>>> import numpy as np
>>> from numpy import linalg as LA
>>> np.set_printoptions(precision=2, suppress=True, linewidth=140)
>>> arr = np.load("sample6.npy")
>>> print(arr)
[[-0.21 -0.14 -0.97]
 [ 0.98 -0.03 -0.21]
 [ 0.   -0.99  0.14]]
>>> M2 = arr / np.sqrt((arr ** 2).mean(axis=1, keepdims=True))
>>> print(LA.matrix_rank(M2) == LA.matrix_rank(arr))
True
>>> print(LA.matrix_rank(arr - arr.mean(axis=1, keepdims=True)))
2
>>> print(arr - arr.mean(axis=1, keepdims=True))
[[ 0.23  0.3  -0.53]
 [ 0.73 -0.28 -0.45]
 [ 0.28 -0.71  0.42]]
>>> print(LA.matrix_rank(arr))
3
>>> print(np.unravel_index(np.abs(arr).argmax(), arr.shape))
(np.int64(2), np.int64(1))
>>> print(np.count_nonzero(arr))
8
>>> print(arr.shape)
(3, 3)
>>> print(arr.mean(axis=0))
[ 0.26 -0.38 -0.35]
>>> print(round(LA.norm(arr), 2))
1.73
>>> E = np.load("w.npy")
>>> print(E)
[[2 2 1]
 [1 2 2]
 [2 1 2]]
>>> def softmax(z):
...     e = np.exp(z - z.max(axis=-1, keepdims=True))
...     return e / e.sum(axis=-1, keepdims=True)
... 
>>> print(softmax(E).sum(axis=1))
[1. 1. 1.]
>>> print(np.round(softmax(10 * E[0]), 2) + 0)
[0.5 0.5 0. ]
>>> scores = E @ E.T / np.sqrt(3)
>>> print(softmax(scores).round(6).argmax(axis=1))
[0 1 2]
>>> print(softmax(scores + np.triu(np.full(scores.shape, -np.inf), 1)))
[[1.   0.   0.  ]
 [0.36 0.64 0.  ]
 [0.26 0.26 0.47]]
>>> print(softmax(scores))
[[0.47 0.26 0.26]
 [0.26 0.47 0.26]
 [0.26 0.26 0.47]]
